In [1]: import numpy as np

In [2]: from numpy import linalg as LA

In [3]: np.set_printoptions(precision=2, suppress=True, linewidth=200, sign=" ")

In [4]: E = np.loadtxt("block0.csv", delimiter=",")

In [5]: print(E)
[[-0.49 -0.25 -0.31]
 [ 0.65 -0.09  0.49]
 [ 0.49  0.44 -0.74]
 [ 0.32 -0.86 -0.34]]

In [6]: # keeps lengths

In [7]: other = np.c_[E[:, :1] @ np.array([[1]]), np.array([-8, -1, 0, -3])]

In [8]: print(other)
[[-0.49 -8.  ]
 [ 0.65 -1.  ]
 [ 0.49  0.  ]
 [ 0.32 -3.  ]]

In [9]: print(LA.matrix_rank(np.c_[E, other]))
4

In [10]: print(LA.matrix_rank(other))
2

In [11]: print(LA.pinv(E))
[[-0.49  0.65  0.49  0.32]
 [-0.25 -0.09  0.44 -0.86]
 [-0.31  0.49 -0.74 -0.34]]

In [12]: m1 = np.array([[-13.7, 4.34, 5.33],
    ...:     [-3.04, 1.44, 4.41],
    ...:     [0.49, 4.66, -2.07],
    ...:     [-0.54, 1.72, -4.45],
    ...:     [5.21, -8.59, 0.51],
    ...:     [-6.06, 5.73, 0.84],
    ...:     [-4.31, 10.73, -16.82],
    ...:     [-9.97, -1.91, 6.65],
    ...:     [8.08, -2.48, -3.13],
    ...:     [-7.8, 3.35, 5.93],
    ...:     [-2.48, -6.02, 4.24],
    ...:     [5.87, 0.05, -0.03],
    ...:     [2.31, -4.33, -0.53],
    ...:     [2.45, -0.02, 2.33],
    ...:     [-4.34, 1.58, 7.63],
    ...:     [-4.6, 0.45, 7.65],
    ...:     [-8.54, 6.34, -3.39],
    ...:     [-4.26, -5.6, -3.66],
    ...:     [0.13, 2.65, 1.47],
    ...:     [-1.05, 0.06, -0.7]])

In [13]: W2 = m1[[3, 9]].astype(float)

In [14]: for _ in range(4):
    ...:     labels = LA.norm(m1[:, None] - W2, axis=-1).argmin(axis=1)
    ...:     W2 = np.array([m1[labels == j].mean(axis=0) for j in range(2)])
    ...: 

In [15]: print(labels)
[ 1  1  0  0  0  1  0  1  0  1  1  0  0  0  1  1  1  0  0  0]

In [16]: print(np.bincount(labels))
[ 11   9]

In [17]: print(W2)
[[ 1.31 -0.1  -2.46]
 [-6.73  1.7   4.37]]

In [18]: cen = (m1 - m1.mean(axis=0)) / m1.std(axis=0)

In [19]: print(np.argwhere(np.abs(cen) > 2))
[[ 0  0]
 [ 4  1]
 [ 6  1]
 [ 6  2]]

In [20]: coef = LA.lstsq(np.delete(cen, 1, axis=1), cen[:, 1])[0]

In [21]: print(np.abs(coef).argmax())
0

In [22]: C2 = np.cov(m1, rowvar=False)

In [23]: print(np.argwhere(np.triu(np.abs(np.corrcoef(m1.T)) > 0.8, 1)))
[]

In [24]: print(round(np.corrcoef(m1[:, 2], m1[:, 1])[0, 1], 2))
-0.33

In [25]: D = LA.norm(m1[:, None] - m1[None], axis=-1)

In [26]: print(LA.matrix_rank(D ** 2))
5

In [27]: print(np.unravel_index(D.round(6).argmax(), D.shape))
(np.int64(4), np.int64(6))

In [28]: print(np.flatnonzero(D[17] < D.mean() / 2))
[ 17]

In [29]: print(D[:5, :5])
[[  0.    11.09  16.01  16.6   23.41]
 [ 11.09   0.     8.05   9.21  13.56]
 [ 16.01   8.05   0.     3.92  14.3 ]
 [ 16.6    9.21   3.92   0.    12.8 ]
 [ 23.41  13.56  14.3   12.8    0.  ]]

In [30]: print(D[17].round(6).argsort(kind="stable")[:4])
[ 17  19  12  10]
